$ python -q
>>> import numpy as np
>>> np.set_printoptions(precision=2, suppress=True, linewidth=100)
>>> W0 = np.loadtxt("sample11.csv", delimiter=",")
>>> W0
array([[0., 1., 0., 1.],
       [1., 0., 0., 1.],
       [0., 0., 0., 0.],
       [1., 1., 0., 0.]])
>>> # splits into 2 blocks
>>> np.all(np.linalg.eigvalsh(W0) > 0)
np.False_
>>> [round(float(np.linalg.det(W0[:i, :i])), 2) + 0 for i in range(1, 5)]
[0.0, -1.0, 0.0, 0.0]
>>> w, V = np.linalg.eigh(W0)
>>> vec = np.array([2, 1, 4, 0])
>>> (np.sign(V[:, -1].round(6)) == np.sign(V[0, -1].round(6))).astype(int)
array([1, 1, 0, 1])
>>> np.linalg.eigvalsh(W0[1:, 1:])
array([-1.,  0.,  1.])
>>> V * np.maximum(w, 0) @ V.T
array([[0.67, 0.67, 0.  , 0.67],
       [0.67, 0.67, 0.  , 0.67],
       [0.  , 0.  , 0.  , 0.  ],
       [0.67, 0.67, 0.  , 0.67]])
>>> np.trace(W0 @ W0 @ W0) // 6
np.float64(1.0)
>>> Lm = np.diag(W0.sum(axis=1)) - W0
>>> round(np.linalg.det(Lm[1:, 1:]))
0
>>> (np.linalg.eigvalsh(Lm) < 1e-8).sum()
np.int64(2)
>>> (np.linalg.matrix_power((W0 != 0) + (W0.T != 0) + np.eye(4), 4) > 0).astype(int)
array([[1, 1, 0, 1],
       [1, 1, 0, 1],
       [0, 0, 1, 0],
       [1, 1, 0, 1]])
>>> (W0 != 0).astype(int)
array([[0, 1, 0, 1],
       [1, 0, 0, 1],
       [0, 0, 0, 0],
       [1, 1, 0, 0]])
>>> np.sort(np.linalg.eigvals(W0).real)
array([-1., -1.,  0.,  2.])
>>> np.flatnonzero(np.linalg.matrix_power((W0 != 0) + (W0.T != 0) + np.eye(4), 4)[1])
array([0, 1, 3])
>>> T = np.stack([W0, 3 * W0, W0[::-1]])
>>> T.sum(axis=0)
array([[1., 5., 0., 4.],
       [4., 0., 0., 4.],
       [1., 0., 0., 1.],
       [4., 5., 0., 1.]])
>>> np.linalg.matrix_rank(T)
array([3, 3, 3])
>>> (T @ W0.T).shape
(3, 4, 4)
>>> np.linalg.matrix_rank(T.reshape(3, -1))
np.int64(2)
>>> T.shape
(3, 4, 4)
>>> np.linalg.norm(T, axis=(1, 2))
array([2.45, 7.35, 2.45])
>>> np.einsum("bij,cij->bc", T, T)
array([[ 6., 18.,  2.],
       [18., 54.,  6.],
       [ 2.,  6.,  6.]])
>>> rng = np.random.default_rng(349533)
>>> K = np.eye(4, dtype=int)[rng.permutation(4)]
>>> K
array([[1, 0, 0, 0],
       [0, 1, 0, 0],
       [0, 0, 0, 1],
       [0, 0, 1, 0]])
>>> # symmetric
>>> T = np.stack([K, -2 * K, K[::-1]])
>>> np.linalg.matrix_rank(T)
array([4, 4, 4])
>>> T.shape
(3, 4, 4)
>>> (T @ K.T).shape
(3, 4, 4)
>>> np.linalg.matrix_power(K, 2)
array([[1, 0, 0, 0],
       [0, 1, 0, 0],
       [0, 0, 1, 0],
       [0, 0, 0, 1]])
>>> np.sort(np.abs(np.linalg.eigvals(K)))[::-1]
array([1., 1., 1., 1.])
>>> p = np.eye(4)[3]
>>> for _ in range(6):
...     p = p @ K
...     print(p.round(2))
... 
[0. 0. 1. 0.]
[0. 0. 0. 1.]
[0. 0. 1. 0.]
[0. 0. 0. 1.]
[0. 0. 1. 0.]
[0. 0. 0. 1.]
>>> ang = np.radians(180)
>>> Rm = np.eye(4)
>>> Rm[0, 0] = Rm[1, 1] = np.cos(ang)
>>> Rm[0, 1], Rm[1, 0] = -np.sin(ang), np.sin(ang)
>>> Rm.round(2) + 0
array([[-1.,  0.,  0.,  0.],
       [ 0., -1.,  0.,  0.],
       [ 0.,  0.,  1.,  0.],
       [ 0.,  0.,  0.,  1.]])
>>> A2 = K @ Rm.T
>>> np.linalg.svd(K, compute_uv=False), np.linalg.svd(A2, compute_uv=False)
(array([1., 1., 1., 1.]), array([1., 1., 1., 1.]))
>>> vec = np.array([3, 1, 0, 5])
>>> K.T @ (K @ vec)
array([3, 1, 0, 5])
>>> np.abs(np.linalg.eigvals(K))
array([1., 1., 1., 1.])
>>> round(np.linalg.norm(vec), 2), round(float(np.linalg.norm(K @ vec)), 2)
(np.float64(5.92), 5.92)
>>> np.linalg.pinv(K)
array([[1., 0., 0., 0.],
       [0., 1., 0., 0.],
       [0., 0., 0., 1.],
       [0., 0., 1., 0.]])
>>> K @ K.T
array([[1, 0, 0, 0],
       [0, 1, 0, 0],
       [0, 0, 1, 0],
       [0, 0, 0, 1]])
>>> K[:, 0] @ K[:, 3]
np.int64(0)
>>> np.linalg.norm(K, axis=0)
array([1., 1., 1., 1.])
>>> J = np.diag(np.array([0, 0, 0, 1]))
>>> J
array([[0, 0, 0, 0],
       [0, 0, 0, 0],
       [0, 0, 0, 0],
       [0, 0, 0, 1]])
>>> # symmetric, so the eigenvalues are real
>>> round(np.linalg.norm(J, 2) / np.linalg.norm(J), 2)
np.float64(1.0)
>>> [round(float(x), 2) for x in np.linalg.svd(J, compute_uv=False)[:3]]
[1.0, 0.0, 0.0]
>>> (J != 0).astype(int)
array([[0, 0, 0, 0],
       [0, 0, 0, 0],
       [0, 0, 0, 0],
       [0, 0, 0, 1]])
>>> np.sort(np.linalg.eigvals(J).real)
array([0., 0., 0., 1.])
>>> J @ J
array([[0, 0, 0, 0],
       [0, 0, 0, 0],
       [0, 0, 0, 0],
       [0, 0, 0, 1]])
>>> round(float(np.linalg.det(J)), 2)
0.0
>>> w, V = np.linalg.eigh(J)
>>> w.sum(), np.trace(J)
(np.float64(1.0), np.int64(1))
>>> np.linalg.svd(J, compute_uv=False)
array([1., 0., 0., 0.])
>>> V.T @ V
array([[1., 0., 0., 0.],
       [0., 1., 0., 0.],
       [0., 0., 1., 0.],
       [0., 0., 0., 1.]])
>>> np.linalg.eigvalsh(J + -1 * np.eye(4))
array([-1., -1., -1.,  0.])
>>> w, V = np.linalg.eigh(J)
>>> vec = np.array([1, 2, 0, 1])
>>> V * np.abs(w) @ V.T
array([[0., 0., 0., 0.],
       [0., 0., 0., 0.],
       [0., 0., 0., 0.],
       [0., 0., 0., 1.]])
>>> vec @ J @ vec
np.int64(1)
>>> np.round(vec @ J @ vec / (vec @ vec), 2), w[0], w[-1]
(np.float64(0.17), np.float64(0.0), np.float64(1.0))
>>> vec = np.array([2, 3, 5, -3])
>>> np.eye(4) - J
array([[1., 0., 0., 0.],
       [0., 1., 0., 0.],
       [0., 0., 1., 0.],
       [0., 0., 0., 0.]])
>>> np.linalg.eigvalsh(2 * J - np.eye(4))
array([-1., -1., -1.,  1.])
>>> np.trace(J)
np.int64(1)
>>> J @ J @ vec
array([ 0,  0,  0, -3])
>>> feats = np.arange(16).reshape(4, 4) + -3
>>> feats
array([[-3, -2, -1,  0],
       [ 1,  2,  3,  4],
       [ 5,  6,  7,  8],
       [ 9, 10, 11, 12]])
>>> # rank 2
>>> np.linalg.matrix_rank(feats, rtol=0.1)
np.int64(2)
>>> round(np.linalg.norm(feats, 2) / np.linalg.norm(feats), 2)
np.float64(0.99)
>>> round(np.trace(np.linalg.pinv(feats) @ feats), 2)
np.float64(2.0)
>>> np.allclose(feats[:-1].T @ np.linalg.lstsq(feats[:-1].T, feats[-1])[0], feats[-1])
True
>>> np.linalg.lstsq(feats[:-1].T, feats[-1])[2]
np.int32(2)
>>> np.round(feats @ np.linalg.pinv(feats) @ feats, 2) + 0
array([[-3., -2., -1.,  0.],
       [ 1.,  2.,  3.,  4.],
       [ 5.,  6.,  7.,  8.],
       [ 9., 10., 11., 12.]])
>>> r0 = np.array([2, 2, -3])
>>> X = -1 * np.eye(3) + np.outer(r0, r0)
>>> X
array([[ 3.,  4., -6.],
       [ 4.,  3., -6.],
       [-6., -6.,  8.]])
>>> np.linalg.norm(X, axis=1).argmax()
np.int64(2)
>>> np.round(np.linalg.norm(X, "nuc"), 2)
np.float64(18.0)
>>> round(np.linalg.norm(X) ** 2 / np.linalg.norm(X, 2) ** 2, 2)
np.float64(1.01)
>>> np.linalg.norm(X, axis=0)
array([ 7.81,  7.81, 11.66])
>>> round(np.linalg.norm(X[2], 1), 2), round(np.linalg.norm(X[2], np.inf), 2)
(np.float64(20.0), np.float64(8.0))
>>> round(np.linalg.eigvalsh(X).min(), 2)
np.float64(-1.0)
>>> [round(float(np.linalg.det(X[:i, :i])), 2) + 0 for i in range(1, 4)]
[3.0, -7.0, 16.0]
>>> T = np.stack([X, 5 * X, X[::-1]])
>>> np.linalg.matrix_rank(T)
array([3, 3, 3])
>>> np.linalg.matrix_rank(T.reshape(3, -1))
np.int64(2)
>>> T.shape
(3, 3, 3)
>>> T.sum(axis=0)
array([[ 12.,  18., -28.],
       [ 28.,  21., -42.],
       [-33., -32.,  42.]])
>>> np.einsum("bij,cij->bc", T, T)
array([[ 258., 1290., -119.],
       [1290., 6450., -595.],
       [-119., -595.,  258.]])
>>> F = np.loadtxt("arr.csv", delimiter=",")
>>> F
array([[  1.79,  -1.66,  -8.42],
       [  1.54,   6.27,   5.87],
       [  7.36,   1.11,  -0.42],
       [ -6.48,  -3.95,  -2.26],
       [  4.18,  -9.95,   2.03],
       [  6.59,  12.62,   3.3 ],
       [  4.54, -12.26,  12.62],
       [ 14.89,  11.96,  -2.67],
       [ 17.66,   5.6 ,  -9.86],
       [  1.52,   5.41,  17.33],
       [ 15.72,  -1.71,   0.03],
       [ -2.92,  -7.86, -17.05],
       [ 14.92, -10.32,  -3.42],
       [ -5.48,   0.06,   0.01]])
>>> A2 = np.c_[F[:, :1] @ np.array([[2]]), np.array([-4, -5, -3, 0, 2, 2, -4, 4, 1, 5, -1, 0, -5, -4])]
>>> A2
array([[  3.58,  -4.  ],
       [  3.08,  -5.  ],
       [ 14.72,  -3.  ],
       [-12.96,   0.  ],
       [  8.36,   2.  ],
       [ 13.18,   2.  ],
       [  9.08,  -4.  ],
       [ 29.78,   4.  ],
       [ 35.32,   1.  ],
       [  3.04,   5.  ],
       [ 31.44,  -1.  ],
       [ -5.84,   0.  ],
       [ 29.84,  -5.  ],
       [-10.96,  -4.  ]])
>>> np.linalg.matrix_rank(A2)
np.int64(2)
>>> np.linalg.norm(np.linalg.qr(F)[0].T @ A2, axis=0) ** 2 / ((A2 ** 2).sum(axis=0) + 1e-12)
array([1.  , 0.21])
>>> np.linalg.matrix_rank(np.c_[F, A2])
np.int64(4)
>>> Xs = (F - F.mean(axis=0)) / F.std(axis=0)
>>> Xs.std(axis=0)
array([1., 1., 1.])
>>> np.argwhere(np.abs(Xs) > 2)
array([[ 9,  2],
       [11,  2]])
>>> coef = np.linalg.lstsq(np.delete(Xs, 1, axis=1), Xs[:, 1])[0]
>>> np.abs(coef).argmax()
np.int64(0)
>>> np.round(1 - np.var(Xs[:, 1] - np.delete(Xs, 1, axis=1) @ coef), 2)
np.float64(0.06)
>>> coef
array([0.23, 0.13])
>>> arr = np.load("mat.npy")
>>> arr
array([[-3.,  1.,  3.,  0.],
       [-3.,  0.,  3.,  3.],
       [ 0.,  0., -1., -1.],
       [ 0.,  0.,  1.,  1.]])
>>> # null space of dimension 1
>>> (arr + arr.T) / 2
array([[-3. , -1. ,  1.5,  0. ],
       [-1. ,  0. ,  1.5,  1.5],
       [ 1.5,  1.5, -1. ,  0. ],
       [ 0. ,  1.5,  0. ,  1. ]])
>>> np.round(np.sort(np.abs(np.linalg.eigvals(arr))), 2) + 0
array([0.  , 0.  , 1.73, 1.73])
>>> np.trace(arr)
np.float64(-3.0)
>>> (arr - arr.T) / 2
array([[ 0. ,  2. ,  1.5,  0. ],
       [-2. ,  0. ,  1.5,  1.5],
       [-1.5, -1.5,  0. , -1. ],
       [ 0. , -1.5,  1. ,  0. ]])
>>> np.round(np.linalg.norm(arr, 2) / np.linalg.norm(arr), 2)
np.float64(0.93)
>>> np.argsort(-np.linalg.norm(arr, axis=0).round(6), kind="stable")[:3]
array([2, 0, 3])
>>> np.linalg.cond(arr) > 100
np.True_
>>> [round(float(x), 2) for x in np.linalg.svd(arr, compute_uv=False)[:3]]
[6.6, 2.36, 0.9]
>>> A2 = np.array([[-1, 2, 3], [1, -2, 1]])
>>> Z = np.kron(A2, arr)
>>> Z.shape
(8, 12)
>>> O, _ = np.linalg.qr(np.array([[-0.2, -2.3], [0.4, -1.2], [0.5, 1.4], [-2.4, -0.5]]))
>>> A = O @ O.T
>>> A
array([[ 0.61,  0.34, -0.35,  0.02],
       [ 0.34,  0.23, -0.16, -0.19],
       [-0.35, -0.16,  0.23, -0.16],
       [ 0.02, -0.19, -0.16,  0.93]])
>>> # projection: eigenvalues are 0 or 1
>>> np.linalg.lstsq(A[:-1].T, A[-1])[2]
np.int32(2)
>>> np.unique(A.round(6), axis=0).shape
(4, 4)
>>> A @ np.linalg.pinv(A) @ A
array([[ 0.61,  0.34, -0.35,  0.02],
       [ 0.34,  0.23, -0.16, -0.19],
       [-0.35, -0.16,  0.23, -0.16],
       [ 0.02, -0.19, -0.16,  0.93]])
